$ python -q
>>> import numpy as np
>>> import numpy.linalg as la
>>> np.set_printoptions(suppress=True, linewidth=160)
>>> rd = lambda a: np.round(a, 2) + 0
>>> W0 = np.load("w.npy")
>>> W0
array([[-2.,  1.,  1.,  1.,  1.,  1.,  1.],
       [ 1., -2.,  1.,  1.,  1.,  1.,  1.],
       [ 1.,  1., -2.,  1.,  1.,  1.,  1.],
       [ 1.,  1.,  1., -2.,  1.,  1.,  1.],
       [ 1.,  1.,  1.,  1., -2.,  1.,  1.],
       [ 1.,  1.,  1.,  1.,  1., -2.,  1.],
       [ 1.,  1.,  1.,  1.,  1.,  1., -2.]])
>>> u = np.array([0, 0, -3, -2, 0, 3, -2])
>>> Y = W0 + np.outer(u, np.eye(7)[2])
>>> print(la.matrix_rank(Y - W0))
1
>>> print(rd(la.det(Y) / la.det(W0)), rd(1 + la.solve(W0, u)[2]))
1.67 1.67
>>> la.matrix_rank(la.inv(Y) - la.inv(W0), tol=1e-8)
np.int64(1)
>>> vals, evecs = la.eigh(W0)
>>> rd(vals.sum()), np.trace(W0)
(np.float64(-14.0), np.float64(-14.0))
>>> rd(vals)
array([-3., -3., -3., -3., -3., -3.,  4.])
>>> rd(la.eigvalsh(W0 + 2 * np.eye(7)))
array([-1., -1., -1., -1., -1., -1.,  6.])
>>> print(rd(la.eigvalsh(W0 @ W0)))
[ 9.  9.  9.  9.  9.  9. 16.]
>>> rd(evecs.T @ evecs)
array([[1., 0., 0., 0., 0., 0., 0.],
       [0., 1., 0., 0., 0., 0., 0.],
       [0., 0., 1., 0., 0., 0., 0.],
       [0., 0., 0., 1., 0., 0., 0.],
       [0., 0., 0., 0., 1., 0., 0.],
       [0., 0., 0., 0., 0., 1., 0.],
       [0., 0., 0., 0., 0., 0., 1.]])
>>> rd(np.abs(evecs[:, -1]))
array([0.38, 0.38, 0.38, 0.38, 0.38, 0.38, 0.38])
>>> X = np.load("arr.npy")
>>> X
array([[ 1, -1,  1, -1],
       [ 1,  0,  0,  0],
       [ 1,  1,  1,  1],
       [ 1,  2,  4,  8]])
>>> # row 3 dominates
>>> u, g = X[1], X[3]
>>> print(u @ g)
1
>>> u @ u
np.int64(1)
>>> p = (u @ g) / (u @ u) * u
>>> np.outer(u, g)
array([[1, 2, 4, 8],
       [0, 0, 0, 0],
       [0, 0, 0, 0],
       [0, 0, 0, 0]])
>>> la.matrix_rank(np.outer(u, g))
np.int64(1)
>>> rd(la.norm(u + g) ** 2 + la.norm(u - g) ** 2)
np.float64(172.0)
>>> A = np.load("dump.npy")
>>> A
array([[0, 1, 1, 1, 0, 0, 0, 1],
       [1, 0, 0, 1, 1, 0, 0, 1],
       [1, 0, 0, 0, 0, 0, 0, 0],
       [1, 1, 0, 0, 1, 0, 0, 0],
       [0, 1, 0, 1, 0, 0, 1, 0],
       [0, 0, 0, 0, 0, 0, 1, 0],
       [0, 0, 0, 0, 1, 1, 0, 0],
       [1, 1, 0, 0, 0, 0, 0, 0]])
>>> # symmetric
>>> vals, evecs = la.eigh(A)
>>> vec = np.array([-1, -2, -2, 0, -1, 1, 0, -2])
>>> vec @ A @ vec / (vec @ vec), rd(vals[0]), rd(vals[-1])
(np.float64(1.6), np.float64(-1.98), np.float64(3.06))
>>> print(np.abs(A).sum(axis=1).max(), rd(np.abs(vals).max()))
4 3.06
>>> rng = np.random.default_rng(831)
>>> Y = W0 + rng.integers(-2, 3, (7, 1)) @ rng.integers(-2, 3, (1, 7))
>>> Y
array([[-6.,  5.,  3., -1., -3., -1.,  3.],
       [ 3., -4.,  0.,  2.,  3.,  2.,  0.],
       [-1.,  3., -1.,  0., -1.,  0.,  2.],
       [-1.,  3.,  2., -3., -1.,  0.,  2.],
       [-3.,  5.,  3., -1., -6., -1.,  3.],
       [-3.,  5.,  3., -1., -3., -4.,  3.],
       [ 3., -1.,  0.,  2.,  3.,  2., -3.]])
>>> np.abs(Y - W0).sum(axis=1)
array([20., 10., 10., 10., 20., 20., 10.])
>>> J = np.load("case2.npy")
>>> J
array([[ 1,  2,  3,  2,  1],
       [-1,  0,  1,  0, -1],
       [ 0,  1,  2,  1,  0],
       [ 0,  1,  2,  1,  0],
       [-2, -1,  0, -1, -2],
       [-4, -3, -2, -3, -4]])
>>> # row 3 repeats row 2
>>> t3 = np.stack([J, -3 * J, J[::-1]])
>>> rd(la.norm(t3, axis=(1, 2)))
array([ 9.9, 29.7,  9.9])
>>> la.matrix_rank(t3)
array([2, 2, 2])
>>> rank = la.matrix_rank(J)
>>> rank
np.int64(2)
>>> ns = la.svd(J)[2][rank:].T
>>> rd(ns @ ns.T)
array([[ 0.57, -0.14,  0.14, -0.14, -0.43],
       [-0.14,  0.79, -0.29, -0.21, -0.14],
       [ 0.14, -0.29,  0.29, -0.29,  0.14],
       [-0.14, -0.21, -0.29,  0.79, -0.14],
       [-0.43, -0.14,  0.14, -0.14,  0.57]])
>>> [int(la.matrix_rank(J[:i])) for i in range(1, len(J) + 1)]
[1, 2, 2, 2, 2, 2]
>>> U, sv, Vh = la.svd(J)
>>> np.argmax(sv[:-1] / (sv[1:] + 1e-6)) + 1
np.int64(2)
>>> Y = U[:, :2] @ np.diag(sv[:2]) @ Vh[:2]
>>> rd(la.norm(J - Y, 2)), rd(sv[2])
(np.float64(0.0), np.float64(0.0))
>>> la.matrix_rank(J, rtol=0.05)
np.int64(2)
>>> q, _ = la.qr(np.array([[1.6], [0.6], [0.3], [0.0], [-0.7]]))
>>> m1 = q @ q.T
>>> print(rd(m1))
[[ 0.73  0.27  0.14  0.   -0.32]
 [ 0.27  0.1   0.05  0.   -0.12]
 [ 0.14  0.05  0.03  0.   -0.06]
 [ 0.    0.    0.    0.    0.  ]
 [-0.32 -0.12 -0.06  0.    0.14]]
>>> vec = np.array([1, 0, 1, 1, 0])
>>> rd(np.eye(5) - m1)
array([[ 0.27, -0.27, -0.14,  0.  ,  0.32],
       [-0.27,  0.9 , -0.05,  0.  ,  0.12],
       [-0.14, -0.05,  0.97,  0.  ,  0.06],
       [ 0.  ,  0.  ,  0.  ,  1.  ,  0.  ],
       [ 0.32,  0.12,  0.06,  0.  ,  0.86]])
>>> print(rd(la.eigvalsh(2 * m1 - np.eye(5))))
[-1. -1. -1. -1.  1.]
>>> lab = rng.permutation(5)
>>> lab
array([0, 4, 1, 2, 3])
>>> Y = m1[lab][:, lab]
>>> rd(np.diag(Y))
array([0.73, 0.14, 0.1 , 0.03, 0.  ])
>>> rd(np.trace(Y))
np.float64(1.0)
>>> print(rd(np.sort(np.abs(la.eigvals(Y)))))
[0. 0. 0. 0. 1.]
>>> rd(la.norm(m1, 1)), rd(la.norm(m1, np.inf))
(np.float64(1.46), np.float64(1.46))
>>> rd(m1[0] @ m1[2])
np.float64(0.14)
>>> M = np.load("a.npy")
>>> M
array([[ 5,  2,  4,  0,  0,  4,  3,  1],
       [-5,  0, -3,  1, -4, -1,  4,  5],
       [-5,  3, 10,  2,  3,  2,  1, -1],
       [-2,  4, -3, -1,  2,  3, -2, -3],
       [ 4,  2,  4, -3,  0, -5, -2, -4],
       [ 1,  5, -2,  1, -2, -5, -1,  5],
       [-5, -2,  3, -4,  4, -5,  3, -2],
       [-3,  1,  4,  3, -4, -2, -4, -7]])
>>> Y = X[0, 0] * X[1:] - np.outer(X[1:, 0], X[0])
>>> Y
array([[ 0,  1, -1,  1],
       [ 0,  2,  0,  2],
       [ 0,  3,  3,  9]])
>>> X[:, 0] / X[0, 0]
array([1., 1., 1., 1.])
>>> la.matrix_rank(Y), la.matrix_rank(X)
(np.int64(3), np.int64(4))
>>> Y = la.invert(M)
Traceback (most recent call last):
  File "<python-input-75>", line 1, in <module>
    Y = la.invert(M)
        ^^^^^^^^^
AttributeError: module 'numpy.linalg' has no attribute 'invert'
>>> Y = la.inv(M)
>>> rd(la.det(M) * la.det(Y))
np.float64(1.0)
>>> rd(M @ Y)
array([[1., 0., 0., 0., 0., 0., 0., 0.],
       [0., 1., 0., 0., 0., 0., 0., 0.],
       [0., 0., 1., 0., 0., 0., 0., 0.],
       [0., 0., 0., 1., 0., 0., 0., 0.],
       [0., 0., 0., 0., 1., 0., 0., 0.],
       [0., 0., 0., 0., 0., 1., 0., 0.],
       [0., 0., 0., 0., 0., 0., 1., 0.],
       [0., 0., 0., 0., 0., 0., 0., 1.]])
